% ipython --no-banner

In [1]: import numpy as np

In [2]: import numpy.linalg as la

In [3]: np.set_printoptions(precision=3, suppress=True, linewidth=140, floatmode="fixed")

In [4]: m1 = np.load("out14.npy")

In [5]: print(m1)
[[-0.400  0.700 -1.529]
 [ 0.500 -1.200  2.066]
 [-0.100 -0.500 -0.145]
 [ 0.600 -0.900  2.256]
 [-0.400 -0.500 -1.746]
 [ 0.400  1.800  1.687]
 [-0.400 -2.100 -1.637]
 [-1.400  0.400 -5.582]
 [ 0.000 -0.900  0.218]
 [-0.300 -0.300 -1.238]]

In [6]: Xc = (m1 - m1.mean(axis=0)) / m1.std(axis=0)

In [7]: print(Xc.std(axis=0))
[1.000 1.000 1.000]

In [8]: print(np.argwhere(np.abs(Xc) > 2))
[[5 1]
 [7 0]
 [7 2]]

In [9]: c = la.lstsq(np.delete(Xc, 1, axis=1), Xc[:, 1])[0]

In [10]: print(c)
[-3.195  3.095]

In [11]: print(round(1 - np.var(Xc[:, 1] - np.delete(Xc, 1, axis=1) @ c), 3))
0.042

In [12]: P = m1 @ la.solve(m1.T @ m1, m1.T)

In [13]: print(np.round(la.eigvalsh(P), 3) + 0)
[0.000 0.000 0.000 0.000 0.000 0.000 0.000 1.000 1.000 1.000]

In [14]: print(P @ m1[:, 2])
[-1.529  2.066 -0.145  2.256 -1.746  1.687 -1.637 -5.582  0.218 -1.238]

In [15]: print(np.diag(P))
[0.111 0.229 0.410 0.278 0.188 0.353 0.423 0.604 0.361 0.043]

In [16]: Xc = m1 - m1.mean(axis=0)

In [17]: left, sig, VT = la.svd(Xc, full_matrices=False)

In [18]: print(round(float((sig ** 2).sum() ** 2 / (sig ** 4).sum()), 3))
1.385

In [19]: print(np.round(sig ** 2 / (sig ** 2).sum(), 3) + 0)
[0.833 0.167 0.000]

In [20]: print(la.matrix_rank(Xc))
3

In [21]: print(np.abs(VT[-1]))
[0.971 0.005 0.241]
